$ python -q
>>> import numpy as np
>>> np.set_printoptions(precision=2, suppress=True, linewidth=160)
>>> J = np.array([[2.38, 0.54, -0.65], [0.54, 1.43, 0.19], [-0.65, 0.19, 2.19]])
>>> # equal to its transpose
>>> A2 = J / np.linalg.norm(J, axis=1, keepdims=True)
>>> cov = A2 @ A2.T
>>> print(np.argwhere(np.triu(np.abs(cov) > 0.95, 1)))
[]
>>> print(cov)
[[ 1.   0.5 -0.5]
 [ 0.5  1.   0.1]
 [-0.5  0.1  1. ]]
>>> left, sv, VT = np.linalg.svd(J, full_matrices=False)
>>> print(np.allclose(left * sv @ VT, J))
True
>>> print((sv > 1e-8).sum())
3
>>> print(left.shape, sv.shape, VT.shape)
(3, 3) (3,) (3, 3)
>>> print(np.round(VT @ VT.T, 2) + 0)
[[1. 0. 0.]
 [0. 1. 0.]
 [0. 0. 1.]]
>>> print(np.round(left.T @ left, 2) + 0)
[[1. 0. 0.]
 [0. 1. 0.]
 [0. 0. 1.]]
>>> u = np.array([-1, 0, 2])
>>> A2 = J + np.outer(u, np.eye(3)[2])
>>> print(np.linalg.matrix_rank(A2 - J))
1
>>> print(A2)
[[ 2.38  0.54 -1.65]
 [ 0.54  1.43  0.19]
 [-0.65  0.19  4.19]]
>>> print(round(np.linalg.det(A2) / np.linalg.det(J), 2), round(float(1 + np.linalg.solve(J, u)[2]), 2))
1.87 1.87
>>> x = np.array([1, -1, -1])
>>> h1 = np.maximum(A2 @ x, 0)
>>> print(A2.T @ h1)
[ 8.31  1.88 -5.76]
>>> print(np.flatnonzero(h1 > 1e-9))
[0]
>>> print(A2 * (h1 > 1e-9)[:, None])
[[ 2.38  0.54 -1.65]
 [ 0.    0.    0.  ]
 [-0.    0.    0.  ]]
>>> K = np.load("test14.npy")
>>> print(K)
[[  0.5  -0.4  -2.6]
 [ -1.5  -0.1  -0.1]
 [ -0.2  -1.7   1.3]
 [ -1.2  -1.7  -0.3]
 [  0.2  -0.7   0.3]
 [  1.8   1.4   0.1]
 [ -0.9  -0.8  -0.4]
 [ -0.7  -0.7   0.6]
 [ -0.7  -1.8   1.1]
 [-10.  -26.    2. ]
 [ -0.2   1.   -1.6]]
>>> # row 9 is much longer than the rest
>>> A2 = np.c_[K[:, :1] @ np.array([[2]]), np.array([3, 2, 3, 3, 2, 0, 2, 1, 1, 0, 2])]
>>> print(A2)
[[  1.    3. ]
 [ -3.    2. ]
 [ -0.4   3. ]
 [ -2.4   3. ]
 [  0.4   2. ]
 [  3.6   0. ]
 [ -1.8   2. ]
 [ -1.4   1. ]
 [ -1.4   1. ]
 [-20.    0. ]
 [ -0.4   2. ]]
>>> print(np.linalg.matrix_rank(np.c_[K, A2]))
4
>>> print(np.linalg.norm(np.linalg.qr(K)[0].T @ A2, axis=0) ** 2 / ((A2 ** 2).sum(axis=0) + 1e-12))
[1.   0.15]
>>> print(np.round(np.linalg.norm(A2 - K @ np.linalg.lstsq(K, A2)[0], axis=0), 2) + 0)
[0.   6.19]
>>> u = np.array([0, 0, 1])
>>> print(np.array([np.convolve(row, u, "same") for row in J]))
[[ 0.    2.38  0.54]
 [ 0.    0.54  1.43]
 [ 0.   -0.65  0.19]]
>>> print(np.polyval(u, J[1]))
[1. 1. 1.]
>>> print(np.cross(J[1, :3], J[2, :3]))
[ 3.1  -1.31  1.03]
>>> print(np.convolve(J[1], u))
[0.   0.   0.54 1.43 0.19]
>>> z = K[:, 2] > np.median(K[:, 2])
>>> u = K[z].mean(axis=0) - K[~z].mean(axis=0)
>>> print(np.argsort(-np.abs(u).round(6), kind="stable"))
[1 0 2]
>>> Ac = (K - K.mean(axis=0)) / K.std(axis=0)
>>> print(Ac.std(axis=0))
[1. 1. 1.]
>>> print(np.argwhere(np.abs(Ac) > 2))
[[0 2]
 [9 0]
 [9 1]]
>>> beta = np.linalg.lstsq(np.delete(Ac, 2, axis=1), Ac[:, 2])[0]
>>> print(beta)
[ 0.14 -0.69]
>>> print(round(float(1 - np.var(Ac[:, 2] - np.delete(Ac, 2, axis=1) @ beta)), 2))
0.3
>>> x = np.array([4, 5, 5])
>>> rhs = K @ x
>>> print(np.round(np.linalg.pinv(K) @ K, 2) + 0)
[[1. 0. 0.]
 [0. 1. 0.]
 [0. 0. 1.]]
>>> print(np.linalg.lstsq(K, rhs)[0])
[4. 5. 5.]
>>> rng = np.random.default_rng(381)
>>> rhs = rhs + 0.05 * rng.normal(size=11)
>>> print(rhs)
[ -12.96   -7.03   -2.81  -14.83   -1.14   14.75   -9.57   -3.27   -6.38 -160.05   -3.83]
>>> beta, *_ = np.linalg.lstsq(K, rhs)
>>> print(np.round(np.linalg.norm(rhs - K @ beta), 2))
0.12
>>> print(beta)
[4.03 4.99 4.99]
>>> print(np.round(K.T @ (rhs - K @ beta), 2) + 0)
[0. 0. 0.]
>>> data = rng.normal(size=(13, 3)) + 3 * np.array([0, 0, 0])
>>> print(data)
[[-1.57 -0.9   1.27]
 [-1.13  0.85 -0.8 ]
 [-0.13  1.2   0.64]
 [-0.25  0.35 -0.17]
 [-1.04 -0.19 -0.54]
 [-0.19 -0.87 -0.33]
 [ 0.52 -0.63 -0.11]
 [ 0.13  0.64 -1.65]
 [-0.5   1.55  0.05]
 [-1.45 -0.96  2.33]
 [-1.14  0.73  0.28]
 [ 2.27 -0.84  0.63]
 [ 0.81 -0.2  -0.64]]
>>> proj = data @ np.linalg.solve(data.T @ data, data.T)
>>> print(np.linalg.matrix_rank(np.eye(13) - proj))
10
>>> print(np.round(np.trace(proj), 2))
3.0
>>> print(np.round(np.linalg.eigvalsh(proj), 2) + 0)
[0. 0. 0. 0. 0. 0. 0. 0. 0. 0. 1. 1. 1.]
>>> print(np.diag(proj))
[0.32 0.2  0.32 0.02 0.19 0.17 0.06 0.23 0.31 0.51 0.14 0.48 0.07]
>>> print(np.allclose(proj @ proj, proj))
True
>>> x = np.array([-3, 1, -2])
>>> rhs = data @ x
>>> print(np.linalg.solve(data.T @ data, data.T @ rhs))
[-3.  1. -2.]
>>> try:
...     np.linalg.solve(data, rhs)
... except np.linalg.LinAlgError as e:
...     print(repr(e))
... 
LinAlgError('Last 2 dimensions of the array must be square')
>>> print(np.linalg.lstsq(data, rhs)[0])
[-3.  1. -2.]
>>> rhs = rhs + 0.05 * rng.normal(size=13)
>>> print(rhs)
[ 1.13  5.86  0.26  1.46  3.95  0.33 -2.04  3.59  2.86 -1.29  3.63 -8.92 -1.27]
>>> beta, *_ = np.linalg.lstsq(data, rhs)
>>> print(beta.round())
[-3.  1. -2.]
>>> print(beta)
[-2.98  1.   -2.02]
>>> print(np.round(np.linalg.norm(rhs - data @ beta), 2))
0.21
>>> cov = np.cov(data, rowvar=False)
>>> print(np.corrcoef(data.T))
[[ 1.   -0.16 -0.26]
 [-0.16  1.   -0.39]
 [-0.26 -0.39  1.  ]]
>>> print(np.linalg.eigvalsh(cov)[::-1])
[1.38 1.12 0.41]
>>> q, r_ = np.linalg.qr(data)
>>> print(round(float(np.trace(q @ q.T)), 2))
3.0
>>> print(np.allclose(r_.T @ r_, data.T @ data))
True
>>> print(q @ r_)
[[-1.57 -0.9   1.27]
 [-1.13  0.85 -0.8 ]
 [-0.13  1.2   0.64]
 [-0.25  0.35 -0.17]
 [-1.04 -0.19 -0.54]
 [-0.19 -0.87 -0.33]
 [ 0.52 -0.63 -0.11]
 [ 0.13  0.64 -1.65]
 [-0.5   1.55  0.05]
 [-1.45 -0.96  2.33]
 [-1.14  0.73  0.28]
 [ 2.27 -0.84  0.63]
 [ 0.81 -0.2  -0.64]]
>>> print(r_)
[[ 3.83 -0.51 -0.93]
 [ 0.   -3.01  1.52]
 [ 0.    0.   -3.  ]]
>>> mat = np.array([[1, 0, 1, 0], [1, 0, 0, 0], [1, 2, 2, 3], [0, 0, 2, 3]])
>>> q, r_ = np.linalg.qr(mat)
>>> print(np.allclose(r_.T @ r_, mat.T @ mat))
True
>>> print(r_)
[[-1.73 -1.15 -1.73 -1.73]
 [ 0.    1.63  1.22  2.45]
 [ 0.    0.    2.12  2.83]
 [ 0.    0.    0.    1.  ]]
>>> print(np.abs(np.diag(r_)))
[1.73 1.63 2.12 1.  ]
>>> print(np.trace(q @ q.T))
4.0
>>> print(round(float(abs(r_[0, 0])), 2), np.round(np.linalg.norm(mat[:, 0]), 2))
1.73 1.73
>>> print(np.round(q @ r_, 2) + 0)
[[1. 0. 1. 0.]
 [1. 0. 0. 0.]
 [1. 2. 2. 3.]
 [0. 0. 2. 3.]]
>>> print(np.round(q.T @ q, 2) + 0)
[[1. 0. 0. 0.]
 [0. 1. 0. 0.]
 [0. 0. 1. 0.]
 [0. 0. 0. 1.]]
>>> t = np.radians(180)
>>> r_ = np.eye(4)
>>> r_[1, 1] = r_[0, 0] = np.cos(t)
>>> r_[1, 0], r_[0, 1] = -np.sin(t), np.sin(t)
>>> print(r_.round(2) + 0)
[[-1.  0.  0.  0.]
 [ 0. -1.  0.  0.]
 [ 0.  0.  1.  0.]
 [ 0.  0.  0.  1.]]
>>> A2 = mat @ r_.T
>>> print(round(np.linalg.det(r_), 2), np.trace(r_))
1.0 0.0
>>> print(np.allclose(mat @ mat.T, A2 @ A2.T))
True
>>> print(np.linalg.svd(mat, compute_uv=False), np.linalg.svd(A2, compute_uv=False))
[5.41 1.71 1.26 0.52] [5.41 1.71 1.26 0.52]
>>> print(np.abs(A2 - mat).max(axis=0))
[2. 4. 0. 0.]
>>> print(np.allclose(np.linalg.norm(mat, axis=1), np.linalg.norm(A2, axis=1)))
True
